$ python3 -q
>>> import numpy as np
>>> import numpy.linalg as la
>>> np.set_printoptions(precision=1, suppress=True, linewidth=200)
>>> tidy = lambda a: np.round(a, 1) + 0
>>> mat = np.load("m.npy")
>>> print(mat)
[[-3  2 -1  2]
 [ 3  1  0 -1]
 [-2 -2 -3 -1]
 [ 3  3  3  3]]
>>> Y = la.invert(mat)
Traceback (most recent call last):
  File "<python-input-6>", line 1, in <module>
    Y = la.invert(mat)
        ^^^^^^^^^
AttributeError: module 'numpy.linalg' has no attribute 'invert'
>>> Y = la.inv(mat)
>>> print(tidy(la.slogdet(mat)[0]))
1.0
>>> print(tidy(Y))
[[-0.1  0.1  0.3  0.2]
 [ 0.3  0.3 -0.3 -0.2]
 [-0.1 -0.2 -0.5 -0.2]
 [-0.1 -0.2  0.5  0.5]]
>>> print(np.allclose(Y, mat.T))
False
>>> Q, V = la.qr(Y[:, :2])[0], la.qr(Y[:, 2:])[0]
>>> sigma = la.svd(Q.T @ V, compute_uv=False)
>>> print(tidy(la.norm(Q @ Q.T - V @ V.T, 2)))
0.9
>>> print(tidy(sigma))
[0.6 0.5]
>>> x = np.array([1, 2, 1, 2])
>>> target = mat @ x
>>> print(target)
[  4   3 -11  18]
>>> print(tidy(la.solve(mat, target + mat[:, 0])))
[2. 2. 1. 2.]
>>> print(tidy(la.solve(mat, target)))
[1. 2. 1. 2.]
>>> print(tidy(la.solve(mat.T, mat[0])))
[1. 0. 0. 0.]
>>> print(mat @ mat)
[[23  4 12 -1]
 [-9  4 -6  2]
 [ 3 -3  8 -2]
 [ 3 12 -3  9]]
>>> print(tidy(la.det(mat)))
63.0
>>> la.determinant(mat)
Traceback (most recent call last):
  File "<python-input-23>", line 1, in <module>
    la.determinant(mat)
    ^^^^^^^^^^^^^^
AttributeError: module 'numpy.linalg' has no attribute 'determinant'
>>> mat.inv()
Traceback (most recent call last):
  File "<python-input-24>", line 1, in <module>
    mat.inv()
    ^^^^^^^
AttributeError: 'numpy.ndarray' object has no attribute 'inv'
>>> x = np.array([5, -3, 4, -4])
>>> print(np.einsum("ij,j->i", mat, x))
[-33  16 -12   6]
>>> print(np.sign((mat @ x).round(6)))
[-1  1 -1  1]
>>> print((mat * x).sum(axis=1))
[-33  16 -12   6]
>>> print(mat @ np.ones(4))
[ 0.  3. -8. 12.]
>>> A = np.load("case11.npy")
>>> print(A)
[[-1.  -3.   0.1 -2.   3.1]
 [-1.2 -3.  -0.1 -2.   3. ]
 [-1.1 -3.  -0.2 -2.   3.1]
 [-1.1 -3.   0.  -1.9  2.9]
 [-1.1 -3.   0.1 -2.   3.2]
 [-1.  -3.1  0.  -1.7  2.9]
 [-1.1 -3.   0.1 -2.1  2.9]
 [-1.1 -2.9  0.1 -2.   2.8]
 [-1.  -2.9 -0.1 -1.9  2.9]
 [-1.  -3.2  0.  -2.2  3. ]
 [-0.9 -3.   0.  -1.9  2.9]
 [-1.1 -3.1 -0.1 -2.   3.1]
 [-1.1 -3.   0.  -2.   2.8]
 [-1.  -2.9  0.1 -1.9  3. ]
 [-0.9 -3.1 -0.1 -2.1  3. ]
 [-1.  -3.1  0.2 -2.   3.1]
 [ 0.9  2.1  3.   3.   0.8]
 [ 1.   1.9  2.8  3.   1.2]
 [ 1.1  1.9  3.   3.1  1. ]
 [ 1.2  2.1  2.9  3.   0.9]
 [ 1.2  2.   3.   3.1  0.9]
 [ 1.   2.   3.1  3.1  0.9]
 [ 1.   1.9  3.1  3.   1. ]
 [ 1.   2.1  3.1  3.   0.9]
 [ 1.   1.9  3.   3.1  1.1]
 [ 1.1  1.8  3.2  3.   1. ]
 [ 1.2  2.1  3.2  3.1  1.1]
 [ 1.1  2.   3.2  3.1  1. ]
 [ 0.9  2.   3.1  3.1  1. ]
 [ 1.1  2.   2.9  2.9  1.2]
 [ 1.1  2.   3.2  3.1  1. ]
 [ 1.   2.2  2.9  2.8  1.2]]
>>> D = la.norm(A[:, None] - A[None], axis=-1)
>>> print(np.flatnonzero(D[24] < D.mean() / 2))
[16 17 18 19 20 21 22 23 24 25 26 27 28 29 30 31]
>>> print(D.mean(axis=1).argmax())
9
>>> print(np.unravel_index(D.round(6).argmax(), D.shape))
(np.int64(9), np.int64(26))
>>> print(D.shape)
(32, 32)
>>> print(tidy(la.norm(A, axis=1)))
[4.9 4.8 4.9 4.7 4.9 4.7 4.8 4.6 4.6 5.  4.7 4.9 4.7 4.7 4.9 4.9 4.9 4.8 4.9 4.9 5.  5.  4.9 5.  4.9 5.  5.2 5.1 5.  4.8 5.1 4.9]
>>> print(la.matrix_rank(D ** 2))
7
